% ipython --no-banner

In [1]: import numpy as np

In [2]: from numpy import linalg as LA

In [3]: np.set_printoptions(precision=1, suppress=True, linewidth=200, legacy="1.25")

In [4]: W0 = np.loadtxt("x.csv", delimiter=",")

In [5]: W0
Out[5]: 
array([[-3.,  0., -3.,  0.],
       [ 0.,  0.,  0., -2.],
       [-1.,  0., -2.,  0.],
       [ 0.,  0.,  0.,  0.],
       [ 0., -3.,  3.,  0.],
       [ 0.,  0.,  3., -3.],
       [ 0., -1., -1.,  0.]])

In [6]: x = np.array([-4, -3, 0, -9])

In [7]: a = np.maximum(W0 @ x, 0)

In [8]: np.flatnonzero(a > 1e-9)
Out[8]: array([0, 1, 2, 4, 5, 6])

In [9]: np.maximum(W0 @ x, 0) - np.maximum(-W0 @ x, 0)
Out[9]: array([12., 18.,  4.,  0.,  9., 27.,  3.])

In [10]: proj = W0 @ LA.solve(W0.T @ W0, W0.T)

In [11]: np.round(LA.eigvalsh(proj), 1) + 0
Out[11]: array([0., 0., 0., 1., 1., 1., 1.])

In [12]: proj.round(1) + 0
Out[12]: 
array([[ 0.9, -0.1,  0.3,  0. ,  0. ,  0. , -0.1],
       [-0.1,  0.6,  0.2,  0. , -0.1,  0.3,  0.3],
       [ 0.3,  0.2,  0.2,  0. , -0.1, -0.1,  0.2],
       [ 0. ,  0. ,  0. ,  0. ,  0. ,  0. ,  0. ],
       [ 0. , -0.1, -0.1,  0. ,  0.9,  0.1,  0.2],
       [ 0. ,  0.3, -0.1,  0. ,  0.1,  0.8, -0.2],
       [-0.1,  0.3,  0.2,  0. ,  0.2, -0.2,  0.5]])

In [13]: evals, evecs = LA.eigh(proj)

In [14]: x = np.array([-4, 4, -7, 5, 3, -9, 8])

In [15]: round(x @ proj @ x / (x @ x), 1), round(float(evals[0]), 1), round(float(evals[-1]), 1)
Out[15]: (0.6, -0.0, 1.0)

In [16]: np.round(evecs * np.abs(evals) @ evecs.T, 1) + 0
Out[16]: 
array([[ 0.9, -0.1,  0.3,  0. ,  0. ,  0. , -0.1],
       [-0.1,  0.6,  0.2,  0. , -0.1,  0.3,  0.3],
       [ 0.3,  0.2,  0.2,  0. , -0.1, -0.1,  0.2],
       [ 0. ,  0. ,  0. ,  0. ,  0. ,  0. ,  0. ],
       [ 0. , -0.1, -0.1,  0. ,  0.9,  0.1,  0.2],
       [ 0. ,  0.3, -0.1,  0. ,  0.1,  0.8, -0.2],
       [-0.1,  0.3,  0.2,  0. ,  0.2, -0.2,  0.5]])

In [17]: np.round(evecs * np.maximum(evals, 0) @ evecs.T, 1) + 0
Out[17]: 
array([[ 0.9, -0.1,  0.3,  0. ,  0. ,  0. , -0.1],
       [-0.1,  0.6,  0.2,  0. , -0.1,  0.3,  0.3],
       [ 0.3,  0.2,  0.2,  0. , -0.1, -0.1,  0.2],
       [ 0. ,  0. ,  0. ,  0. ,  0. ,  0. ,  0. ],
       [ 0. , -0.1, -0.1,  0. ,  0.9,  0.1,  0.2],
       [ 0. ,  0.3, -0.1,  0. ,  0.1,  0.8, -0.2],
       [-0.1,  0.3,  0.2,  0. ,  0.2, -0.2,  0.5]])

In [18]: np.round(LA.eigvalsh(proj[1:, 1:]), 1) + 0
Out[18]: array([0. , 0. , 0.1, 1. , 1. , 1. ])

In [19]: x = np.array([-9, -2, -5, 6])

In [20]: print(W0 @ np.ones(4))
[-6. -2. -3.  0.  0.  0. -2.]

In [21]: np.einsum("ij,j->i", W0, x)
Out[21]: array([ 42., -12.,  19.,   0.,  -9., -33.,   7.])

In [22]: np.sign((W0 @ x).round(6))
Out[22]: array([ 1., -1.,  1.,  0., -1., -1.,  1.])

In [23]: W0 * x
Out[23]: 
array([[ 27.,  -0.,  15.,   0.],
       [ -0.,  -0.,  -0., -12.],
       [  9.,  -0.,  10.,   0.],
       [ -0.,  -0.,  -0.,   0.],
       [ -0.,   6., -15.,   0.],
       [ -0.,  -0., -15., -18.],
       [ -0.,   2.,   5.,   0.]])

In [24]: (W0 @ x).argmax()
Out[24]: 0

In [25]: print(LA.norm(W0 @ x) <= LA.norm(W0, 2) * LA.norm(x) + 1e-9)
True

In [26]: x @ W0
---------------------------------------------------------------------------
ValueError                                Traceback (most recent call last)
Cell In[26], line 1
----> 1 x @ W0

ValueError: matmul: Input operand 1 has a mismatch in its core dimension 0, with gufunc signature (n?,k),(k,m?)->(n?,m?) (size 7 is different from 4)

In [27]: out = np.c_[W0[:, :2] @ np.array([[-4, 5], [0, 4]]), np.array([0, -2, 0, 0, 0, 1, 2])]

In [28]: out
Out[28]: 
array([[ 12., -15.,   0.],
       [  0.,   0.,  -2.],
       [  4.,  -5.,   0.],
       [  0.,   0.,   0.],
       [  0., -12.,   0.],
       [  0.,   0.,   1.],
       [  0.,  -4.,   2.]])

In [29]: np.round(LA.lstsq(W0, out[:, 0])[0], 1) + 0
Out[29]: array([-4.,  0.,  0.,  0.])

In [30]: LA.norm(LA.qr(W0)[0].T @ out, axis=0) ** 2 / ((out ** 2).sum(axis=0) + 1e-12)
Out[30]: array([1. , 1. , 0.1])

In [31]: feats = np.load("mat.npy")

In [32]: feats
Out[32]: 
array([[ 3,  3, -3,  1,  3],
       [ 0,  3, -3,  1,  1],
       [ 2,  0, -6,  2,  3]])

In [33]: w1 = np.array([[2, 8, 4, 4], [1, 5, 6, 1], [9, 6, 3, 6], [8, 8, 8, 0], [6, 2, 5, 3]])

In [34]: b = np.array([2, -2, 1, -2])

In [35]: hid = np.maximum(feats @ w1 + b, 0)

In [36]: print((hid > 0).astype(int))
[[1 1 1 1]
 [0 1 1 0]
 [0 0 1 0]]

In [37]: LA.matrix_rank(hid)
Out[37]: 3

In [38]: (hid > 0).mean(axis=0)
Out[38]: array([0.3, 0.7, 1. , 0.3])

In [39]: cent = np.array([[-9, -9, -4], [-3, 8, 8], [6, -7, -2], [-9, 8, -4]])

In [40]: (hid @ cent).round(6).argmax(axis=1)
Out[40]: array([2, 0, 0])

In [41]: w1 @ cent
Out[41]: 
array([[ -54,   50,   32],
       [   3,   -3,   20],
       [-135,   -6,  -18],
       [ -48,  -64,   16],
       [ -57,  -49,  -30]])

In [42]: left, sigma, vt = LA.svd(feats, full_matrices=False)

In [43]: np.round(left.T @ left, 1) + 0
Out[43]: 
array([[1., 0., 0.],
       [0., 1., 0.],
       [0., 0., 1.]])

In [44]: sigma / sigma[0]
Out[44]: array([1. , 0.3, 0.2])

In [45]: np.abs(vt[0])
Out[45]: array([0.3, 0.3, 0.7, 0.2, 0.4])

In [46]: np.abs(left[:, 0]).round(6).argmax()
Out[46]: 2

In [47]: ang = np.radians(120)

In [48]: R = np.eye(5)

In [49]: R[3, 3] = R[4, 4] = np.cos(ang)

In [50]: R[3, 4], R[4, 3] = -np.sin(ang), np.sin(ang)

In [51]: print(R)
[[ 1.   0.   0.   0.   0. ]
 [ 0.   1.   0.   0.   0. ]
 [ 0.   0.   1.   0.   0. ]
 [ 0.   0.   0.  -0.5 -0.9]
 [ 0.   0.   0.   0.9 -0.5]]

In [52]: out = feats @ R.T

In [53]: np.allclose(LA.norm(feats, axis=1), LA.norm(out, axis=1))
Out[53]: True

In [54]: print(np.allclose(feats @ feats.T, out @ out.T))
True

In [55]: LA.svd(feats, compute_uv=False), LA.svd(out, compute_uv=False)
Out[55]: (array([9.7, 3.3, 2.2]), array([9.7, 3.3, 2.2]))

In [56]: print(out)
[[ 3.   3.  -3.  -3.1 -0.6]
 [ 0.   3.  -3.  -1.4  0.4]
 [ 2.   0.  -6.  -3.6  0.2]]

In [57]: out @ out
---------------------------------------------------------------------------
ValueError                                Traceback (most recent call last)
Cell In[57], line 1
----> 1 out @ out

ValueError: matmul: Input operand 1 has a mismatch in its core dimension 0, with gufunc signature (n?,k),(k,m?)->(n?,m?) (size 3 is different from 5)

In [58]: G = out.T @ out

In [59]: LA.matrix_rank(G)
Out[59]: 3

In [60]: np.round(LA.eigvalsh(G)[::-1], 1) + 0
Out[60]: array([94.4, 10.7,  4.9,  0. ,  0. ])

In [61]: np.trace(G), (out ** 2).sum()
Out[61]: (110.0, 110.0)

In [62]: G
Out[62]: 
array([[ 13. ,   9. , -21. , -16.5,  -1.4],
       [  9. ,  18. , -18. , -13.4,  -0.8],
       [-21. , -18. ,  54. ,  35. ,  -0.6],
       [-16.5, -13.4,  35. ,  24.4,   0.6],
       [ -1.4,  -0.8,  -0.6,   0.6,   0.6]])

In [63]: np.allclose(G, G.T)
Out[63]: True

In [64]: (out @ out.T).shape
Out[64]: (3, 3)

In [65]: E = np.maximum(np.array([[-1],
    ...:     [3],
    ...:     [-3],
    ...:     [1],
    ...:     [0],
    ...:     [-3],
    ...:     [2],
    ...:     [-3],
    ...:     [-3],
    ...:     [0],
    ...:     [0],
    ...:     [1],
    ...:     [2],
    ...:     [-3],
    ...:     [2],
    ...:     [-1],
    ...:     [-3],
    ...:     [3],
    ...:     [3],
    ...:     [-1],
    ...:     [3],
    ...:     [1],
    ...:     [-2],
    ...:     [-2],
    ...:     [-1],
    ...:     [2],
    ...:     [-1],
    ...:     [0],
    ...:     [-3]]) @ np.array([[1, 1, 2, 1]]) + np.array([-5, -4, 0, -5]), 0)

In [66]: E
Out[66]: 
array([[0, 0, 0, 0],
       [0, 0, 6, 0],
       [0, 0, 0, 0],
       [0, 0, 2, 0],
       [0, 0, 0, 0],
       [0, 0, 0, 0],
       [0, 0, 4, 0],
       [0, 0, 0, 0],
       [0, 0, 0, 0],
       [0, 0, 0, 0],
       [0, 0, 0, 0],
       [0, 0, 2, 0],
       [0, 0, 4, 0],
       [0, 0, 0, 0],
       [0, 0, 4, 0],
       [0, 0, 0, 0],
       [0, 0, 0, 0],
       [0, 0, 6, 0],
       [0, 0, 6, 0],
       [0, 0, 0, 0],
       [0, 0, 6, 0],
       [0, 0, 2, 0],
       [0, 0, 0, 0],
       [0, 0, 0, 0],
       [0, 0, 0, 0],
       [0, 0, 4, 0],
       [0, 0, 0, 0],
       [0, 0, 0, 0],
       [0, 0, 0, 0]])

In [67]: # rows and columns are dependent

In [68]: left, sigma, vt = LA.svd(E)

In [69]: np.argmax(sigma[:-1] / (sigma[1:] + 1e-6)) + 1
Out[69]: 1

In [70]: out = left[:, :1] @ np.diag(sigma[:1]) @ vt[:1]

In [71]: LA.matrix_rank(E, rtol=0.05)
Out[71]: 1

In [72]: np.round(LA.norm(E - out, 2), 1), sigma[1]
Out[72]: (0.0, 0.0)

In [73]: rng = np.random.default_rng(717561)

In [74]: out = E + rng.integers(-2, 3, (29, 1)) @ rng.integers(-2, 3, (1, 4))

In [75]: print(out)
[[-4  2  2  4]
 [ 2 -1  5 -2]
 [-4  2  2  4]
 [ 2 -1  1 -2]
 [ 4 -2 -2 -4]
 [-4  2  2  4]
 [ 4 -2  2 -4]
 [ 0  0  0  0]
 [ 0  0  0  0]
 [ 2 -1 -1 -2]
 [-4  2  2  4]
 [-2  1  3  2]
 [ 0  0  4  0]
 [ 0  0  0  0]
 [ 2 -1  3 -2]
 [ 4 -2 -2 -4]
 [ 2 -1 -1 -2]
 [ 4 -2  4 -4]
 [ 0  0  6  0]
 [ 0  0  0  0]
 [ 0  0  6  0]
 [ 0  0  2  0]
 [ 2 -1 -1 -2]
 [-2  1  1  2]
 [-4  2  2  4]
 [ 0  0  4  0]
 [-2  1  1  2]
 [ 2 -1 -1 -2]
 [ 2 -1 -1 -2]]

In [76]: print(np.round(LA.svd(out - E, compute_uv=False), 1) + 0)
[21.7  0.   0.   0. ]

In [77]: left, sigma, vt = LA.svd(E)

In [78]: evecs = vt[:(sigma > 1e-8).sum()]

In [79]: x = E[23] + 2 * E[9] + rng.integers(2) * np.eye(4)[2]

In [80]: x
Out[80]: array([0., 0., 1., 0.])

In [81]: np.diag(evecs.T @ evecs)
Out[81]: array([0., 0., 1., 0.])

In [82]: round(LA.norm(x - evecs.T @ evecs @ x), 1)
Out[82]: 0.0

In [83]: evecs.T @ evecs
Out[83]: 
array([[0., 0., 0., 0.],
       [0., 0., 0., 0.],
       [0., 0., 1., 0.],
       [0., 0., 0., 0.]])

In [84]: np.argsort(-LA.norm(E, axis=0).round(6), kind="stable")[:3]
Out[84]: array([2, 0, 1])

In [85]: [round(float(x), 1) for x in LA.svd(E, compute_uv=False)[:3]]
Out[85]: [14.8, 0.0, 0.0]

In [86]: r = LA.matrix_rank(E)

In [87]: r
Out[87]: 1

In [88]: ns = LA.svd(E)[2][r:].T

In [89]: LA.matrix_rank(E.T @ E), LA.matrix_rank(E @ E.T)
Out[89]: (1, 1)

In [90]: data = np.array([[1, 0, 0, 0], [1, 1, 0, 0], [-8, -8, 1, 0], [7, -6, 4, 1]])

In [91]: lab = rng.permutation(4)

In [92]: lab
Out[92]: array([0, 1, 2, 3])

In [93]: out = data[lab][:, lab]

In [94]: np.sort(np.abs(LA.eigvals(out)))
Out[94]: array([1., 1., 1., 1.])

In [95]: out
Out[95]: 
array([[ 1,  0,  0,  0],
       [ 1,  1,  0,  0],
       [-8, -8,  1,  0],
       [ 7, -6,  4,  1]])

In [96]: np.trace(out)
Out[96]: 4

In [97]: data @ data
Out[97]: 
array([[  1,   0,   0,   0],
       [  2,   1,   0,   0],
       [-24, -16,   1,   0],
       [-24, -44,   8,   1]])

In [98]: np.sort(LA.eigvals(data))
Out[98]: array([1., 1., 1., 1.])

In [99]: LA.matrix_power(data - np.diag(np.diag(data)), 4)
Out[99]: 
array([[0, 0, 0, 0],
       [0, 0, 0, 0],
       [0, 0, 0, 0],
       [0, 0, 0, 0]])

In [100]: [int(LA.matrix_rank(LA.matrix_power(data, p))) for p in range(1, 5)]
Out[100]: [4, 4, 4, 4]

In [101]: np.prod(np.diag(data)), round(LA.det(data), 1)
Out[101]: (1, 1.0)

In [102]: out = data / LA.norm(data, axis=1, keepdims=True)

In [103]: G = out @ out.T

In [104]: G[2].round(1) + 0
Out[104]: array([-0.7, -1. ,  1. ,  0. ])

In [105]: (np.abs(G) > 0.9).astype(int)
Out[105]: 
array([[1, 0, 0, 0],
       [0, 1, 1, 0],
       [0, 1, 1, 0],
       [0, 0, 0, 1]])

In [106]: round(np.degrees(np.arccos(np.clip(G[2, 0], -1, 1))), 1)
Out[106]: 134.8

In [107]: LA.norm(out, axis=1)
Out[107]: array([1., 1., 1., 1.])

In [108]: x = np.array([1, -1, 0, -2])

In [109]: rhs = data @ x

In [110]: print(rhs)
[ 1  0  0 11]

In [111]: np.round(LA.solve(data, rhs + data[:, 3]), 1) + 0
Out[111]: array([ 1., -1.,  0., -1.])

In [112]: np.round(LA.solve(data, rhs), 1) + 0
Out[112]: array([ 1., -1.,  0., -2.])

In [113]: np.round(LA.solve(data, -1 * rhs), 1) + 0
Out[113]: array([-1.,  1.,  0.,  2.])

In [114]: F = -1 * np.eye(3) + np.ones((3, 3))

In [115]: F
Out[115]: 
array([[0., 1., 1.],
       [1., 0., 1.],
       [1., 1., 0.]])

In [116]: # equal to its transpose

In [117]: print(np.all(LA.eigvalsh(F) > 0))
False

In [118]: x = np.array([-3, -3, 1, 1])

In [119]: rhs = W0 @ x

In [120]: rhs
Out[120]: array([ 6., -2.,  1.,  0., 12.,  0.,  2.])

In [121]: LA.lstsq(W0, rhs)[0]
Out[121]: array([-3., -3.,  1.,  1.])

In [122]: LA.solve(W0.T @ W0, W0.T @ rhs)
Out[122]: array([-3., -3.,  1.,  1.])

In [123]: rhs = rhs + 0.3 * rng.normal(size=7)

In [124]: print(rhs.round(1) + 0)
[ 6.  -1.7  1.2  0.6 12.5  0.   2.1]

In [125]: b, *_ = LA.lstsq(W0, rhs)

In [126]: [round(float(LA.norm(LA.solve(W0.T @ W0 + lam * np.eye(4), W0.T @ rhs))), 2) for lam in (0, 1, 10, 100)]
Out[126]: [4.56, 4.08, 2.23, 0.42]

In [127]: np.round(W0.T @ (rhs - W0 @ b), 1) + 0
Out[127]: array([0., 0., 0., 0.])

In [128]: proj = np.triu(np.array([[-2, -2, 1], [-2, 2, -1], [2, 0, 0]]), 1) + np.eye(3)

In [129]: out = proj @ F @ LA.inv(proj)

In [130]: print(np.trace(out), np.trace(F))
0.0 0.0

In [131]: print(np.poly(out))
[ 1.  0. -3. -2.]

In [132]: out
Out[132]: 
array([[-1.,  0.,  0.],
       [ 0., -1.,  0.],
       [ 1.,  3.,  2.]])

In [133]: print(np.allclose(F @ F.T, F.T @ F))
True

In [134]: F @ (-1.0) ** np.arange(3)
Out[134]: array([0., 2., 0.])

In [135]: np.sort(np.abs(np.fft.fft(F[0]))), np.sort(LA.svd(F, compute_uv=False))
Out[135]: (array([1., 1., 2.]), array([1., 1., 2.]))

In [136]: F @ np.ones(3)
Out[136]: array([2., 2., 2.])

In [137]: print((F @ F)[0])
[2. 1. 1.]

In [138]: J = np.array([[-1.0, -1.0, 0.0, 0.0, 0.0],
     ...:     [0.0, -3.0, 0.0, 0.0, 0.0],
     ...:     [0.0, 0.0, -2.0, 2.0, -2.0],
     ...:     [0.0, 0.0, 2.0, -1.0, -1.0],
     ...:     [0.0, 0.0, 0.0, -1.0, 2.0]])

In [139]: proj = np.triu(np.array([[4, -3, 4, -5, -3],
     ...:     [3, 3, 4, 0, 5],
     ...:     [1, 4, -2, 4, -3],
     ...:     [0, 4, 2, -5, 0],
     ...:     [-2, -2, 3, 2, 2]]), 1) + np.eye(5)

In [140]: out = proj @ J @ LA.inv(proj)

In [141]: out
Out[141]: 
array([[  -1.,    5.,  -34.,  147., -139.],
       [   0.,   -3.,    4.,  -13.,   29.],
       [   0.,    0.,    6.,  -23.,    6.],
       [   0.,    0.,    2.,   -9.,    5.],
       [   0.,    0.,    0.,   -1.,    2.]])

In [142]: proj @ J - J @ proj
Out[142]: 
array([[  0.,   6., -10.,  11.,  -7.],
       [  0.,   0.,   4.,   3.,  17.],
       [  0.,   0.,   8.,   7., -16.],
       [  0.,   0.,   0.,  -8.,   6.],
       [  0.,   0.,   0.,   0.,   0.]])

In [143]: LA.matrix_rank(out)
Out[143]: 5
